$ ipython --no-banner

In [1]: import numpy as np

In [2]: from numpy import linalg as LA

In [3]: np.set_printoptions(precision=3, suppress=True, linewidth=160)

In [4]: def tidy(a):
   ...:     return np.round(a, 3) + 0
   ...: 

In [5]: W0 = np.loadtxt("out18.csv", delimiter=",")

In [6]: print(W0)
[[0. 0. 0. 0. 0. 0. 0. 1. 0. 1.]
 [0. 0. 0. 0. 1. 0. 1. 0. 1. 1.]
 [0. 0. 0. 0. 1. 0. 0. 1. 0. 1.]
 [0. 0. 0. 0. 0. 0. 0. 0. 0. 1.]
 [0. 1. 1. 0. 0. 0. 0. 0. 1. 0.]
 [0. 0. 0. 0. 0. 0. 0. 1. 0. 1.]
 [0. 1. 0. 0. 0. 0. 0. 0. 0. 0.]
 [1. 0. 1. 0. 0. 1. 0. 0. 0. 0.]
 [0. 1. 0. 0. 1. 0. 0. 0. 0. 1.]
 [1. 1. 1. 1. 0. 1. 0. 0. 1. 0.]]

In [7]: left, sigma, vt = LA.svd(W0)

In [8]: tidy(sigma)
Out[8]: array([3.325, 2.955, 1.785, 1.471, 1.165, 0.811, 0.794, 0.464, 0.   , 0.   ])

In [9]: M2 = left[:, :8] @ np.diag(sigma[:8]) @ vt[:8]

In [10]: tidy(LA.norm(W0 - M2) / LA.norm(W0))
Out[10]: np.float64(0.0)

In [11]: LA.matrix_rank(W0, rtol=0.05)
Out[11]: np.int64(8)

In [12]: np.allclose(W0[:-1].T @ LA.lstsq(W0[:-1].T, W0[-1])[0], W0[-1])
Out[12]: False

In [13]: x0 = np.array([0, 0, 2, 1, 0, 1, 2, 1, 2, 2])

In [14]: (W0 @ x0).argmax()
Out[14]: np.int64(1)

In [15]: LA.norm(W0 @ x0) <= LA.norm(W0, 2) * LA.norm(x0) + 1e-9
Out[15]: np.True_

In [16]: print((W0 * x0).sum(axis=1))
[3. 6. 3. 2. 4. 3. 0. 3. 2. 6.]

In [17]: W0 @ (2 * x0)
Out[17]: array([ 6., 12.,  6.,  4.,  8.,  6.,  0.,  6.,  4., 12.])

In [18]: W0 * x0
Out[18]: 
array([[0., 0., 0., 0., 0., 0., 0., 1., 0., 2.],
       [0., 0., 0., 0., 0., 0., 2., 0., 2., 2.],
       [0., 0., 0., 0., 0., 0., 0., 1., 0., 2.],
       [0., 0., 0., 0., 0., 0., 0., 0., 0., 2.],
       [0., 0., 2., 0., 0., 0., 0., 0., 2., 0.],
       [0., 0., 0., 0., 0., 0., 0., 1., 0., 2.],
       [0., 0., 0., 0., 0., 0., 0., 0., 0., 0.],
       [0., 0., 2., 0., 0., 1., 0., 0., 0., 0.],
       [0., 0., 0., 0., 0., 0., 0., 0., 0., 2.],
       [0., 0., 2., 1., 0., 1., 0., 0., 2., 0.]])

In [19]: print(W0 @ np.eye(10)[5])
[0. 0. 0. 0. 0. 0. 0. 1. 0. 1.]

In [20]: print(np.einsum("ij,j->i", W0, x0))
[3. 6. 3. 2. 4. 3. 0. 3. 2. 6.]

In [21]: print(tidy(LA.eigvalsh(W0).min()))
-2.955

In [22]: [round(float(LA.det(W0[:i, :i])), 2) + 0 for i in range(1, 11)]
Out[22]: [0.0, 0.0, 0.0, 0.0, 0.0, 0.0, 0.0, 0.0, 0.0, 0.0]

In [23]: G = W0.T @ W0

In [24]: tidy(LA.svd(W0, compute_uv=False) ** 2)
Out[24]: array([11.053,  8.733,  3.187,  2.164,  1.358,  0.658,  0.631,  0.216,  0.   ,  0.   ])

In [25]: tidy(LA.eigvalsh(G)[::-1])
Out[25]: array([11.053,  8.733,  3.187,  2.164,  1.358,  0.658,  0.631,  0.216,  0.   ,  0.   ])

In [26]: (W0 @ W0.T).shape
Out[26]: (10, 10)

In [27]: np.diag(G)
Out[27]: array([2., 4., 3., 1., 3., 2., 1., 3., 3., 6.])

In [28]: X = np.load("data.npy")

In [29]: print(X)
[[5. 4. 4. 0.]
 [4. 5. 4. 0.]
 [4. 4. 5. 0.]
 [0. 0. 0. 5.]]

In [30]: # 2 groups of indices that never mix

In [31]: Q, r_ = LA.qr(X)

In [32]: tidy(Q.T @ Q)
Out[32]: 
array([[1., 0., 0., 0.],
       [0., 1., 0., 0.],
       [0., 0., 1., 0.],
       [0., 0., 0., 1.]])

In [33]: tidy(np.abs(np.diag(r_)))
Out[33]: array([7.55 , 1.408, 1.223, 5.   ])

In [34]: tidy(r_)
Out[34]: 
array([[-7.55 , -7.417, -7.417,  0.   ],
       [ 0.   , -1.408, -0.698,  0.   ],
       [ 0.   ,  0.   ,  1.223,  0.   ],
       [ 0.   ,  0.   ,  0.   ,  5.   ]])

In [35]: np.trace(Q @ Q.T)
Out[35]: np.float64(4.0)

In [36]: tidy(Q @ r_)
Out[36]: 
array([[5., 4., 4., 0.],
       [4., 5., 4., 0.],
       [4., 4., 5., 0.],
       [0., 0., 0., 5.]])

In [37]: Q.shape, r_.shape
Out[37]: ((4, 4), (4, 4))

In [38]: np.allclose(r_.T @ r_, X.T @ X)
Out[38]: True

In [39]: [int(LA.matrix_rank(LA.matrix_power(r_, p))) for p in range(1, 5)]
Out[39]: [4, 4, 4, 4]

In [40]: print(tidy(np.prod(np.diag(r_))), tidy(LA.det(r_)))
65.0 65.0

In [41]: tidy(np.sort(LA.eigvals(r_)))
Out[41]: array([-7.55 , -1.408,  1.223,  5.   ])

In [42]: left, sigma, vt = LA.svd(X, full_matrices=False)

In [43]: tidy(sigma / sigma[0])
Out[43]: array([1.   , 0.385, 0.077, 0.077])

In [44]: tidy(np.sqrt((sigma ** 2).sum())), tidy(LA.norm(X))
Out[44]: (np.float64(14.0), np.float64(14.0))

In [45]: print(tidy(np.abs(vt[0])))
[0.577 0.577 0.577 0.   ]

In [46]: np.abs(left[:, 0]).round(6).argmax()
Out[46]: np.int64(0)

In [47]: tidy(vt @ vt.T)
Out[47]: 
array([[1., 0., 0., 0.],
       [0., 1., 0., 0.],
       [0., 0., 1., 0.],
       [0., 0., 0., 1.]])

In [48]: x0 = np.ones(4)

In [49]: for _ in range(7):
    ...:     x0 = X @ x0
    ...:     x0 /= LA.norm(x0)
    ...:     print(round(x0 @ X @ x0, 3))
    ...: 
12.624
12.942
12.991
12.999
13.0
13.0
13.0

In [50]: print(tidy(LA.eigvalsh(X)[-1]))
13.0

In [51]: tidy(x0)
Out[51]: array([0.577, 0.577, 0.577, 0.001])

In [52]: Q, _ = LA.qr(np.array([[1.0, 0.9, -1.0], [1.7, -1.2, -0.1], [1.4, -0.6, 0.0]]))

In [53]: m1 = Q[:, :3]

In [54]: tidy(m1)
Out[54]: 
array([[-0.413,  0.889, -0.196],
       [-0.703, -0.448, -0.552],
       [-0.579, -0.091,  0.81 ]])

In [55]: Q, evecs = LA.qr(m1[:, :2])[0], LA.qr(m1[:, 2:])[0]

In [56]: sigma = LA.svd(Q.T @ evecs, compute_uv=False)

In [57]: tidy(sigma)
Out[57]: array([0.])

In [58]: tidy(np.degrees(np.arccos(sigma.clip(0, 1))))
Out[58]: array([90.])

In [59]: tidy(LA.norm(Q @ Q.T - evecs @ evecs.T, 2))
Out[59]: np.float64(1.0)

In [60]: (sigma > 0.9).sum()
Out[60]: np.int64(0)

In [61]: tidy(np.einsum("ii->", m1))
Out[61]: np.float64(-0.052)

In [62]: tidy(LA.det(m1.T))
Out[62]: np.float64(1.0)

In [63]: tidy(np.kron(np.eye(2, dtype=int), m1))
Out[63]: 
array([[-0.413,  0.889, -0.196,  0.   ,  0.   ,  0.   ],
       [-0.703, -0.448, -0.552,  0.   ,  0.   ,  0.   ],
       [-0.579, -0.091,  0.81 ,  0.   ,  0.   ,  0.   ],
       [ 0.   ,  0.   ,  0.   , -0.413,  0.889, -0.196],
       [ 0.   ,  0.   ,  0.   , -0.703, -0.448, -0.552],
       [ 0.   ,  0.   ,  0.   , -0.579, -0.091,  0.81 ]])

In [64]: tidy(LA.eigvals(m1).sum().real)
Out[64]: np.float64(-0.052)

In [65]: print(tidy(np.poly(m1)))
[ 1.     0.052 -0.052 -1.   ]

In [66]: tidy(np.einsum("ij,ji->", m1, m1))
Out[66]: np.float64(0.106)

In [67]: E = np.array([[18, 0, -1, -2], [1, 0, -1, -1], [-1, -2, 29, -1], [-2, 1, 1, 21]])

In [68]: np.argsort(-LA.norm(E, axis=0).round(6), kind="stable")[:3]
Out[68]: array([2, 3, 0])

In [69]: LA.matrix_rank(E, rtol=0.1)
Out[69]: np.int64(3)

In [70]: mat = np.loadtxt("m.csv", delimiter=",")

In [71]: print(tidy(mat))
[[ 0.839  0.025 -0.209  0.274  0.124]
 [ 0.025  0.996  0.032 -0.042 -0.019]
 [-0.209  0.032  0.727  0.357  0.162]
 [ 0.274 -0.042  0.357  0.534 -0.212]
 [ 0.124 -0.019  0.162 -0.212  0.904]]

In [72]: x0 = np.array([2, 1, 2, -2, 1])

In [73]: tidy(mat @ x0)
Out[73]: array([ 0.861,  1.175,  0.517, -0.06 ,  1.881])

In [74]: tidy(np.eye(5) - mat)
Out[74]: 
array([[ 0.161, -0.025,  0.209, -0.274, -0.124],
       [-0.025,  0.004, -0.032,  0.042,  0.019],
       [ 0.209, -0.032,  0.273, -0.357, -0.162],
       [-0.274,  0.042, -0.357,  0.466,  0.212],
       [-0.124,  0.019, -0.162,  0.212,  0.096]])

In [75]: print(tidy(LA.eigvalsh(2 * mat - np.eye(5))))
[-1.  1.  1.  1.  1.]

In [76]: print(tidy((x0 - mat @ x0) @ (mat @ x0)))
0.0

In [77]: tidy(mat @ mat @ x0)
Out[77]: array([ 0.861,  1.175,  0.517, -0.06 ,  1.881])

In [78]: F = np.loadtxt("a.csv", delimiter=",")

In [79]: tidy(F)
Out[79]: 
array([[-0.937, -0.349, -0.021],
       [ 0.156, -0.365, -0.918],
       [ 0.312, -0.863,  0.396]])

In [80]: # orthonormal columns

In [81]: x0 = np.array([0, -2, 2])

In [82]: h1 = np.maximum(F @ x0, 0)

In [83]: tidy(F.T @ h1)
Out[83]: array([ 0.173, -2.404,  0.985])

In [84]: print(tidy(np.maximum(F @ (3 * x0), 0)))
[1.966 0.    7.558]

In [85]: tidy(np.tanh(F @ x0))
Out[85]: array([ 0.575, -0.803,  0.987])

In [86]: tidy(np.maximum(F @ x0, 0) - np.maximum(-F @ x0, 0))
Out[86]: array([ 0.655, -1.106,  2.519])

In [87]: tidy(F * (h1 > 1e-9)[:, None])
Out[87]: 
array([[-0.937, -0.349, -0.021],
       [ 0.   ,  0.   ,  0.   ],
       [ 0.312, -0.863,  0.396]])

In [88]: u, g = F[0], F[2]

In [89]: tidy(u @ u)
Out[89]: np.float64(1.0)

In [90]: tidy(u @ g)
Out[90]: np.float64(0.0)

In [91]: p = (u @ g) / (u @ u) * u

In [92]: tidy(g - p)
Out[92]: array([ 0.312, -0.863,  0.396])

In [93]: print(tidy(np.outer(u, g)))
[[-0.293  0.809 -0.371]
 [-0.109  0.301 -0.138]
 [-0.007  0.018 -0.008]]

In [94]: tidy(p)
Out[94]: array([0., 0., 0.])

In [95]: tidy(LA.norm(u + g) ** 2 + LA.norm(u - g) ** 2)
Out[95]: np.float64(4.0)

In [96]: rng = np.random.default_rng(76534)

In [97]: idx = rng.permutation(3)

In [98]: print(idx)
[2 0 1]

In [99]: M2 = F[idx][:, idx]

In [100]: tidy(np.trace(M2))
Out[100]: np.float64(-0.906)

In [101]: tidy(np.diag(M2))
Out[101]: array([ 0.396, -0.937, -0.365])

In [102]: A = np.array([[-9.0, 8.0, -4.0, 6.0, -4.0, -1.0, 9.0, 1.0],
     ...:     [9.0, -8.0, -5.0, 0.0, 7.0, -3.0, 0.0, 2.0],
     ...:     [-4.0, 5.0, 0.0, 9.0, 8.0, -1.0, 4.0, -1.0],
     ...:     [-9.0, -3.0, 1.0, -8.0, -3.0, -6.0, 8.0, 0.0],
     ...:     [-9.0, -8.0, 5.0, 5.0, -7.0, 8.0, 2.0, -1.0],
     ...:     [-6.0, -2.0, -6.0, 0.0, -8.0, 7.0, -7.0, -1.0],
     ...:     [4.0, 6.0, 3.0, 5.0, 3.0, -2.0, -9.0, -1.0],
     ...:     [0.0, 0.0, 0.0, 0.0, 0.0, 0.0, 0.0, -2.0]])

In [103]: A
Out[103]: 
array([[-9.,  8., -4.,  6., -4., -1.,  9.,  1.],
       [ 9., -8., -5.,  0.,  7., -3.,  0.,  2.],
       [-4.,  5.,  0.,  9.,  8., -1.,  4., -1.],
       [-9., -3.,  1., -8., -3., -6.,  8.,  0.],
       [-9., -8.,  5.,  5., -7.,  8.,  2., -1.],
       [-6., -2., -6.,  0., -8.,  7., -7., -1.],
       [ 4.,  6.,  3.,  5.,  3., -2., -9., -1.],
       [ 0.,  0.,  0.,  0.,  0.,  0.,  0., -2.]])

In [104]: print(np.allclose(A, A.T))
False

In [105]: tidy(np.abs(LA.eigvals(A)).max())
Out[105]: np.float64(14.656)

In [106]: LA.determinant(A)
---------------------------------------------------------------------------
AttributeError                            Traceback (most recent call last)
Cell In[106], line 1
----> 1 LA.determinant(A)

AttributeError: module 'numpy.linalg' has no attribute 'determinant'

In [107]: arr = np.loadtxt("w.csv", delimiter=",")

In [108]: arr
Out[108]: 
array([[  3.,  -3.,  -4.,  -3.,   1.,  -3.,  -3.],
       [  6.,  -8.,   1.,   2.,  -3.,   1.,   0.],
       [  3., -11.,   0.,   2.,  -7.,  -3.,  -3.],
       [  2., -12.,  -3.,  -1., -11.,  -8.,  -8.],
       [  3., -13.,  -6.,  -2.,  -7., -13., -10.],
       [ -1., -12.,  -2.,   1.,  -2.,  -8., -13.],
       [ -3.,  -9.,   3.,  -1.,  -6.,  -3., -10.],
       [  2., -11.,   4.,  -3.,  -1.,  -8.,  -6.],
       [  5.,  -8.,  -1.,   0.,   4.,  -9.,  -4.],
       [  0., -10.,  -5.,   2.,   0., -12.,  -2.],
       [  5., -12.,  -6.,   5.,   3., -10.,  -6.],
       [  3., -11., -10.,   5.,   3., -10.,  -6.],
       [  3.,  -6.,  -6.,  10.,   0.,  -7., -10.],
       [  4.,  -4.,  -5.,  11.,   1.,  -9., -10.],
       [  2.,  -3.,  -3.,   8.,   3.,  -7.,  -5.],
       [  6.,  -2.,   2.,   3.,   6., -10.,   0.],
       [ 11.,  -1.,  -3.,   8.,   4., -10.,  -1.],
       [ 16.,   3.,  -3.,   5.,   7., -12.,   1.],
       [ 13.,  -1.,  -5.,   5.,  12., -11.,  -4.],
       [ 18.,   3.,  -8.,   0.,  13., -12.,  -1.],
       [ 16.,   6.,  -5.,   1.,  17., -11.,   1.]])

In [109]: W1 = np.array([[-7, -4], [2, 8], [9, 4], [-7, -9], [7, -3], [-8, 2], [6, 9]])

In [110]: coef = np.array([-7, 9])

In [111]: hid = np.maximum(arr @ W1 + coef, 0)

In [112]: hid
Out[112]: 
array([[ 0.,  0.],
       [ 0.,  0.],
       [ 0.,  0.],
       [ 0.,  0.],
       [ 0.,  0.],
       [ 0.,  0.],
       [ 0.,  0.],
       [35.,  0.],
       [ 9.,  0.],
       [ 0.,  0.],
       [ 0.,  0.],
       [ 0.,  0.],
       [ 0.,  0.],
       [ 0.,  0.],
       [ 0.,  0.],
       [66.,  0.],
       [ 0.,  0.],
       [ 0.,  0.],
       [ 0.,  0.],
       [ 0.,  0.],
       [54.,  0.]])

In [113]: cent = np.array([[-3, -6], [2, -2]])

In [114]: print(W1 @ cent)
[[ 13  50]
 [ 10 -28]
 [-19 -62]
 [  3  60]
 [-27 -36]
 [ 28  44]
 [  0 -54]]

In [115]: print((hid @ cent).round(6).argmax(axis=1))
[0 0 0 0 0 0 0 0 0 0 0 0 0 0 0 0 0 0 0 0 0]
